$ ipython --no-banner

In [1]: import numpy as np

In [2]: import numpy.linalg as la

In [3]: np.set_printoptions(precision=2, suppress=True, linewidth=160, sign=" ")

In [4]: arr = np.loadtxt("layer17.csv", delimiter=",")

In [5]: arr
Out[5]: 
array([[ 3.,  0.,  0.,  0.,  0.],
       [ 0.,  0.,  0.,  0.,  0.],
       [ 0.,  0.,  0.,  0.,  1.],
       [ 0.,  0.,  3.,  0.,  0.],
       [ 0.,  0.,  0.,  0.,  0.]])

In [6]: arr @ arr.T
Out[6]: 
array([[ 9.,  0.,  0.,  0.,  0.],
       [ 0.,  0.,  0.,  0.,  0.],
       [ 0.,  0.,  1.,  0.,  0.],
       [ 0.,  0.,  0.,  9.,  0.],
       [ 0.,  0.,  0.,  0.,  0.]])

In [7]: la.norm(arr, axis=0)
Out[7]: array([ 3.,  0.,  3.,  0.,  1.])

In [8]: la.pinv(arr)
Out[8]: 
array([[ 0.33,  0.  ,  0.  ,  0.  ,  0.  ],
       [ 0.  ,  0.  ,  0.  ,  0.  ,  0.  ],
       [ 0.  ,  0.  ,  0.  ,  0.33,  0.  ],
       [ 0.  ,  0.  ,  0.  ,  0.  ,  0.  ],
       [ 0.  ,  0.  ,  1.  ,  0.  ,  0.  ]])

In [9]: la.svd(arr, compute_uv=False)
Out[9]: array([ 3.,  3.,  1.,  0.,  0.])

In [10]: C2 = arr.T @ arr

In [11]: C2
Out[11]: 
array([[ 9.,  0.,  0.,  0.,  0.],
       [ 0.,  0.,  0.,  0.,  0.],
       [ 0.,  0.,  9.,  0.,  0.],
       [ 0.,  0.,  0.,  0.,  0.],
       [ 0.,  0.,  0.,  0.,  1.]])

In [12]: np.trace(C2), (arr ** 2).sum()
Out[12]: (np.float64(19.0), np.float64(19.0))

In [13]: la.matrix_rank(C2)
Out[13]: np.int64(3)

In [14]: la.svd(arr, compute_uv=False) ** 2
Out[14]: array([ 9.,  9.,  1.,  0.,  0.])

In [15]: X = np.load("data.npy")

In [16]: X
Out[16]: 
array([[ 1,  1,  0,  1],
       [ 0,  1,  0,  0],
       [ 0,  0,  2,  0],
       [ 2,  1,  0,  0]])

In [17]: x = np.array([0, 2, 2, 1])

In [18]: target = X @ x

In [19]: b, lr = np.zeros(4), 1 / la.norm(X, 2) ** 2

In [20]: for i in range(40):
    ...:     b -= lr * X.T @ (X @ b - target)
    ...:     if i % 10 == 0: print(i, round(la.norm(X @ b - target), 2))
    ...: 
0 2.4
10 0.38
20 0.1
30 0.03

In [21]: b
Out[21]: array([ 0.01,  1.99,  2.  ,  1.01])
